% python3 -q
>>> import numpy as np
>>> import numpy.linalg as la
>>> np.set_printoptions(precision=3, suppress=True, linewidth=200, sign=" ")
>>> tidy = lambda a: np.round(a, 3) + 0
>>> F = np.loadtxt("mat.csv", delimiter=",")
>>> F
array([[ 0.,  5.,  3.,  0.],
       [ 0.,  0., -9.,  6.],
       [ 0.,  0.,  0., -6.],
       [ 0.,  0.,  0.,  0.]])
>>> theta = np.radians(120)
>>> r_ = np.eye(4)
>>> r_[3, 3] = r_[1, 1] = np.cos(theta)
>>> r_[3, 1], r_[1, 3] = -np.sin(theta), np.sin(theta)
>>> tidy(r_)
array([[ 1.   ,  0.   ,  0.   ,  0.   ],
       [ 0.   , -0.5  ,  0.   ,  0.866],
       [ 0.   ,  0.   ,  1.   ,  0.   ],
       [ 0.   , -0.866,  0.   , -0.5  ]])
>>> M2 = F @ r_.T
>>> tidy(la.svd(F, compute_uv=False)), tidy(la.svd(M2, compute_uv=False))
(array([ 11.701,   5.896,   3.914,   0.   ]), array([ 11.701,   5.896,   3.914,   0.   ]))
>>> np.allclose(F @ F.T, M2 @ M2.T)
True
>>> np.allclose(la.norm(F, axis=1), la.norm(M2, axis=1))
True
>>> tidy(np.abs(M2 - F).max(axis=0))
array([ 0. ,  7.5,  0. ,  9. ])
>>> C2 = r_.T @ r_
>>> la.matrix_rank(C2)
np.int64(4)
>>> tidy(np.diag(C2))
array([ 1.,  1.,  1.,  1.])
>>> np.abs(np.diag(la.qr(F)[1])) > 1e-9
array([False, False, False, False])
>>> tidy(F @ la.pinv(F) @ F)
array([[ 0.,  5.,  3.,  0.],
       [ 0.,  0., -9.,  6.],
       [ 0.,  0.,  0., -6.],
       [ 0.,  0.,  0.,  0.]])
>>> try:
...     la.inv(F)
... except la.LinAlgError as e:
...     print(e)
... 
Singular matrix
>>> np.unique(F.round(6), axis=0).shape
(4, 4)
>>> np.allclose(F[:-1].T @ la.lstsq(F[:-1].T, F[-1])[0], F[-1])
True
>>> rng = np.random.default_rng(6438)
>>> lab = rng.integers(0, 2, 3)
>>> m1 = np.array([[1, 1, -1], [0, 1, 1], [-1, 1, 1]]) * (lab[:, None] == lab)
>>> m1
array([[ 1,  0,  0],
       [ 0,  1,  1],
       [ 0,  1,  1]])
>>> la.matrix_rank(F - F[0, 0] * np.eye(4))
np.int64(3)
>>> tidy(np.sort(la.eigvals(F)))
array([ 0.,  0.,  0.,  0.])
>>> F @ F
array([[  0.,   0., -45.,  12.],
       [  0.,   0.,   0.,  54.],
       [  0.,   0.,   0.,   0.],
       [  0.,   0.,   0.,   0.]])
>>> try:
...     la.inv(F)
... except la.LinAlgError as e:
...     print(e)
... 
Singular matrix
>>> left, sig, VT = la.svd(m1)
>>> np.argmax(sig[:-1] / (sig[1:] + 1e-6)) + 1
np.int64(2)
>>> tidy(sig)
array([ 2.,  1.,  0.])
>>> M2 = left[:, :2] @ np.diag(sig[:2]) @ VT[:2]
>>> tidy(M2)
array([[ 1.,  0.,  0.],
       [ 0.,  1.,  1.],
       [ 0.,  1.,  1.]])
>>> tidy(M2 @ la.pinv(M2) @ M2)
array([[ 1.,  0.,  0.],
       [ 0.,  1.,  1.],
       [ 0.,  1.,  1.]])
>>> np.unique(M2.round(6), axis=0).shape
(2, 3)
>>> la.lstsq(M2[:-1].T, M2[-1])[2]
np.int32(2)
>>> np.allclose(M2[:-1].T @ la.lstsq(M2[:-1].T, M2[-1])[0], M2[-1])
True
>>> np.abs(np.diag(la.qr(M2)[1])) > 1e-9
array([ True,  True, False])
